$ python3 -q
>>> import numpy as np
>>> import numpy.linalg as la
>>> np.set_printoptions(precision=2, suppress=True, linewidth=160)
>>> mat = np.loadtxt("w.csv", delimiter=",")
>>> print(mat)
[[ 0.51  0.29 -0.29  0.49  0.1  -0.29 -0.49]
 [ 0.29  0.83  0.17 -0.29 -0.06  0.17  0.29]
 [-0.29  0.17  0.83  0.29  0.06 -0.17 -0.29]
 [ 0.49 -0.29  0.29  0.51 -0.1   0.29  0.49]
 [ 0.1  -0.06  0.06 -0.1   0.98  0.06  0.1 ]
 [-0.29  0.17 -0.17  0.29  0.06  0.83 -0.29]
 [-0.49  0.29 -0.29  0.49  0.1  -0.29  0.51]]
>>> print([round(float(la.det(mat[:i, :i])), 2) + 0 for i in range(1, 8)])
[0.51, 0.34, 0.17, -0.32, -0.34, -0.51, -1.0]
>>> np.all(la.eigvalsh(mat) > 0)
np.False_
>>> np.round(la.eigvalsh(mat).min(), 2)
np.float64(-1.0)
>>> arr, _ = la.qr(np.array([[1.1, -0.3, 1.6, -0.8, -0.2],
...     [1.1, 1.7, -0.6, 1.2, -0.4],
...     [-0.4, -0.4, -0.4, -0.9, -1.0],
...     [0.1, 0.4, -0.6, 1.7, 0.2],
...     [-1.6, 1.7, 0.9, -0.1, -0.3]]))
>>> print(arr.round(2) + 0)
[[-0.48  0.04  0.8  -0.03  0.35]
 [-0.48 -0.78 -0.25  0.31  0.01]
 [ 0.18  0.19 -0.21  0.57  0.75]
 [-0.04 -0.17 -0.29 -0.76  0.56]
 [ 0.71 -0.57  0.41  0.    0.09]]
>>> round(float(mat[:, 4] @ mat[:, 0]), 2)
-0.0
>>> la.svd(mat, compute_uv=False)
array([1., 1., 1., 1., 1., 1., 1.])
>>> other = la.inv(arr)
>>> print(round(la.slogdet(arr)[0], 2))
1.0
>>> u = np.array([-3, 2, 2])
>>> np.cross(arr[3, :3], arr[2, :3])
array([ 0.09, -0.06,  0.02])
>>> m1 = np.cumsum(np.array([[1, 1, 3, 3, 3, 3],
...     [1, 1, 0, 2, 3, 0],
...     [0, 0, 1, 1, 1, 1],
...     [3, 2, 3, 0, 0, 3],
...     [3, 2, 3, 1, 0, 2],
...     [0, 3, 3, 1, 3, 2],
...     [0, 0, 3, 0, 0, 0],
...     [0, 0, 3, 2, 2, 3],
...     [2, 2, 3, 1, 3, 3],
...     [1, 1, 2, 1, 1, 0],
...     [3, 0, 2, 0, 3, 1],
...     [1, 1, 3, 0, 3, 0],
...     [3, 3, 3, 1, 1, 3],
...     [2, 2, 3, 1, 3, 0],
...     [3, 0, 1, 0, 0, 0],
...     [2, 0, 1, 2, 1, 1],
...     [3, 1, 3, 2, 1, 3],
...     [0, 1, 0, 0, 1, 1],
...     [3, 2, 1, 3, 1, 0],
...     [1, 0, 0, 3, 0, 1],
...     [3, 0, 1, 0, 2, 3],
...     [2, 3, 2, 0, 1, 3],
...     [2, 3, 2, 1, 2, 1],
...     [3, 2, 0, 0, 2, 2],
...     [0, 0, 0, 2, 0, 0],
...     [2, 2, 1, 3, 3, 1]]), axis=0)
>>> m1
array([[ 1,  1,  3,  3,  3,  3],
       [ 2,  2,  3,  5,  6,  3],
       [ 2,  2,  4,  6,  7,  4],
       [ 5,  4,  7,  6,  7,  7],
       [ 8,  6, 10,  7,  7,  9],
       [ 8,  9, 13,  8, 10, 11],
       [ 8,  9, 16,  8, 10, 11],
       [ 8,  9, 19, 10, 12, 14],
       [10, 11, 22, 11, 15, 17],
       [11, 12, 24, 12, 16, 17],
       [14, 12, 26, 12, 19, 18],
       [15, 13, 29, 12, 22, 18],
       [18, 16, 32, 13, 23, 21],
       [20, 18, 35, 14, 26, 21],
       [23, 18, 36, 14, 26, 21],
       [25, 18, 37, 16, 27, 22],
       [28, 19, 40, 18, 28, 25],
       [28, 20, 40, 18, 29, 26],
       [31, 22, 41, 21, 30, 26],
       [32, 22, 41, 24, 30, 27],
       [35, 22, 42, 24, 32, 30],
       [37, 25, 44, 24, 33, 33],
       [39, 28, 46, 25, 35, 34],
       [42, 30, 46, 25, 37, 36],
       [42, 30, 46, 27, 37, 36],
       [44, 32, 47, 30, 40, 37]])
>>> C = m1[[25, 4]].astype(float)
>>> for _ in range(4):
...     lab = la.norm(m1[:, None] - C, axis=-1).argmin(axis=1)
...     C = np.array([m1[lab == j].mean(axis=0) for j in range(2)])
... 
>>> print(lab)
[1 1 1 1 1 1 1 1 1 1 1 1 0 0 0 0 0 0 0 0 0 0 0 0 0 0]
>>> C
array([[31.71, 22.86, 40.93, 20.93, 30.93, 28.21],
       [ 7.67,  7.5 , 14.67,  8.33, 11.17, 11.  ]])
>>> blk = np.stack([C, 3 * C, C[::-1]])
>>> la.norm(blk, axis=(1, 2))
array([ 77.71, 233.14,  77.71])
>>> la.matrix_rank(blk.reshape(3, -1))
np.int64(2)
>>> print(la.matrix_rank(blk))
[2 2 2]
>>> np.einsum("bij,cij->bc", blk, blk)
array([[ 6039.3 , 18117.89,  3689.98],
       [18117.89, 54353.68, 11069.93],
       [ 3689.98, 11069.93,  6039.3 ]])
>>> print([round(float(x), 2) for x in la.svd(m1, compute_uv=False)[:3]])
[296.04, 19.89, 10.8]
>>> np.argsort(-la.norm(m1, axis=0).round(6), kind="stable")[:3]
array([2, 0, 4])
>>> la.matrix_rank(m1, rtol=0.1)
np.int64(1)
>>> np.round(la.norm(m1, 2) / la.norm(m1), 2)
np.float64(1.0)
>>> other = m1 / la.norm(m1, axis=1)
Traceback (most recent call last):
  File "<python-input-31>", line 1, in <module>
    other = m1 / la.norm(m1, axis=1)
            ~~~^~~~~~~~~~~~~~~~~~~~~
ValueError: operands could not be broadcast together with shapes (26,6) (26,) 
>>> other = m1 / la.norm(m1, axis=1, keepdims=True)
>>> C2 = other @ other.T
>>> print(C2[6])
[0.94 0.88 0.89 0.98 0.99 1.   1.   1.   1.   1.   1.   0.99 1.   0.99 0.99 0.99 0.99 0.99 0.99 0.99 0.98 0.99 0.99 0.98 0.98 0.98]
>>> (C2 - 2 * np.eye(26)).round(6).argmax(axis=1)
array([ 3,  2,  1,  4, 21,  6,  9,  8,  9,  8, 12, 12, 13, 12, 15, 16, 17, 16, 19, 20, 21, 22, 21, 24, 23, 24])
>>> la.norm(other, axis=1)
array([1., 1., 1., 1., 1., 1., 1., 1., 1., 1., 1., 1., 1., 1., 1., 1., 1., 1., 1., 1., 1., 1., 1., 1., 1., 1.])
>>> F = np.loadtxt("dump.csv", delimiter=",")
>>> print(F)
[[-7. -6.  5. -4. -1.  0.  0.  0.  0.  0.]
 [-5.  6. -4.  8.  1.  0.  0.  0.  0.  0.]
 [-7. -2.  5.  9. -3.  0.  0.  0.  0.  0.]
 [ 1. -7.  3.  7.  3.  0.  0.  0.  0.  0.]
 [ 4. -8.  0.  4.  3.  0.  0.  0.  0.  0.]
 [ 0.  0.  0.  0.  0.  1. -8. -4. -4.  5.]
 [ 0.  0.  0.  0.  0. -8.  4.  3.  2. -1.]
 [ 0.  0.  0.  0.  0.  8. -6.  3. -7.  0.]
 [ 0.  0.  0.  0.  0. -1.  2. -3.  4. -6.]
 [ 0.  0.  0.  0.  0.  6. -3.  4.  3.  7.]]
>>> F @ F
array([[  36.,   32.,    2.,   -7.,  -29.,    0.,    0.,    0.,    0.,    0.],
       [  45.,   10.,  -45.,   92.,   50.,    0.,    0.,    0.,    0.,    0.],
       [  21.,  -19.,   25.,  108.,    8.,    0.,    0.,    0.,    0.,    0.],
       [  26., -127.,   69.,   28.,   13.,    0.,    0.,    0.,    0.,    0.],
       [  28., -124.,   64.,  -40.,    9.,    0.,    0.,    0.,    0.,    0.],
       [   0.,    0.,    0.,    0.,    0.,   67.,  -39.,   -8.,    7.,   72.],
       [   0.,    0.,    0.,    0.,    0.,  -24.,   69.,   43.,   24.,  -63.],
       [   0.,    0.,    0.,    0.,    0.,   87., -120.,  -20.,  -93.,   88.],
       [   0.,    0.,    0.,    0.,    0.,  -81.,   60.,  -35.,   27.,  -73.],
       [   0.,    0.,    0.,    0.,    0.,  101.,  -99.,   -2.,  -25.,   64.]])
>>> print(np.sort(la.eigvals(F).real))
[-7.33 -4.98 -2.17  0.88  0.88  7.    7.    8.59  9.49 13.62]
>>> (F != 0).astype(int)
array([[1, 1, 1, 1, 1, 0, 0, 0, 0, 0],
       [1, 1, 1, 1, 1, 0, 0, 0, 0, 0],
       [1, 1, 1, 1, 1, 0, 0, 0, 0, 0],
       [1, 1, 1, 1, 1, 0, 0, 0, 0, 0],
       [1, 1, 0, 1, 1, 0, 0, 0, 0, 0],
       [0, 0, 0, 0, 0, 1, 1, 1, 1, 1],
       [0, 0, 0, 0, 0, 1, 1, 1, 1, 1],
       [0, 0, 0, 0, 0, 1, 1, 1, 1, 0],
       [0, 0, 0, 0, 0, 1, 1, 1, 1, 1],
       [0, 0, 0, 0, 0, 1, 1, 1, 1, 1]])
